% ipython --no-banner

In [1]: import numpy as np

In [2]: np.set_printoptions(precision=2, suppress=True, linewidth=100, sign=" ")

In [3]: arr = np.array([[-0.27, 5.85, 27.52],
   ...:     [-0.94, 0.79, 9.36],
   ...:     [-0.88, -0.3, 1.46],
   ...:     [-0.84, -0.29, 1.13],
   ...:     [-0.75, -0.25, 0.64],
   ...:     [-0.64, -0.19, 0.27],
   ...:     [-0.47, -0.11, 0.01],
   ...:     [3.02, -4.04, 0.99],
   ...:     [5.43, -11.95, -2.25],
   ...:     [5.73, -13.18, -2.93],
   ...:     [6.88, -18.35, -6.11]])

In [4]: A2 = arr / np.linalg.norm(arr, axis=1, keepdims=True)

In [5]: cov = A2 @ A2.T

In [6]: print((cov - 2 * np.eye(11)).round(6).argmax(axis=1))
[ 1  0  3  2  3  4  5  8  9  8  9]

In [7]: print(cov[4])
[ 0.57  0.68  0.95  0.98  1.    0.96  0.79 -0.12 -0.19 -0.19 -0.21]

In [8]: print(np.argwhere(np.triu(np.abs(cov) > 0.95, 1)))
[[  0   1]
 [  2   3]
 [  3   4]
 [  4   5]
 [  8   9]
 [  8  10]
 [  9  10]]

In [9]: print((np.abs(cov) > 0.9).astype(int))
[[ 1  1  0  0  0  0  0  0  0  0  0]
 [ 1  1  0  0  0  0  0  0  0  0  0]
 [ 0  0  1  1  1  0  0  0  0  0  0]
 [ 0  0  1  1  1  0  0  0  0  0  0]
 [ 0  0  1  1  1  1  0  0  0  0  0]
 [ 0  0  0  0  1  1  1  0  0  0  0]
 [ 0  0  0  0  0  1  1  0  0  0  0]
 [ 0  0  0  0  0  0  0  1  1  0  0]
 [ 0  0  0  0  0  0  0  1  1  1  1]
 [ 0  0  0  0  0  0  0  0  1  1  1]
 [ 0  0  0  0  0  0  0  0  1  1  1]]

In [10]: print(np.linalg.norm(A2, axis=1))
[ 1.  1.  1.  1.  1.  1.  1.  1.  1.  1.  1.]

In [11]: print(round(np.degrees(np.arccos(np.clip(cov[4, 6], -1, 1))), 2))
38.11

In [12]: def softmax(z):
    ...:     e = np.exp(z - z.max(axis=-1, keepdims=True))
    ...:     return e / e.sum(axis=-1, keepdims=True)
    ...: 

In [13]: print(np.round(softmax(arr[1]), 2) + 0)
[ 0.  0.  1.]

In [14]: print(np.round(softmax(10 * arr[1]), 2) + 0)
[ 0.  0.  1.]

In [15]: S = arr @ arr.T / np.sqrt(3)

In [16]: print(softmax(S)[1] @ arr)
[-0.27  5.85 27.52]

In [17]: print(np.round(softmax(S), 2) + 0)
[[ 1.    0.    0.    0.    0.    0.    0.    0.    0.    0.    0.  ]
 [ 1.    0.    0.    0.    0.    0.    0.    0.    0.    0.    0.  ]
 [ 1.    0.    0.    0.    0.    0.    0.    0.    0.    0.    0.  ]
 [ 1.    0.    0.    0.    0.    0.    0.    0.    0.    0.    0.  ]
 [ 1.    0.    0.    0.    0.    0.    0.    0.    0.    0.    0.  ]
 [ 0.74  0.1   0.03  0.03  0.03  0.02  0.02  0.01  0.01  0.01  0.  ]
 [ 0.08  0.12  0.13  0.12  0.12  0.12  0.11  0.06  0.05  0.05  0.05]
 [ 0.    0.    0.    0.    0.    0.    0.    0.    0.    0.    1.  ]
 [ 0.    0.    0.    0.    0.    0.    0.    0.    0.    0.    1.  ]
 [ 0.    0.    0.    0.    0.    0.    0.    0.    0.    0.    1.  ]
 [ 0.    0.    0.    0.    0.    0.    0.    0.    0.    0.    1.  ]]

In [18]: print(softmax(S).round(6).argmax(axis=1))
[  0   0   0   0   0   0   2  10  10  10  10]
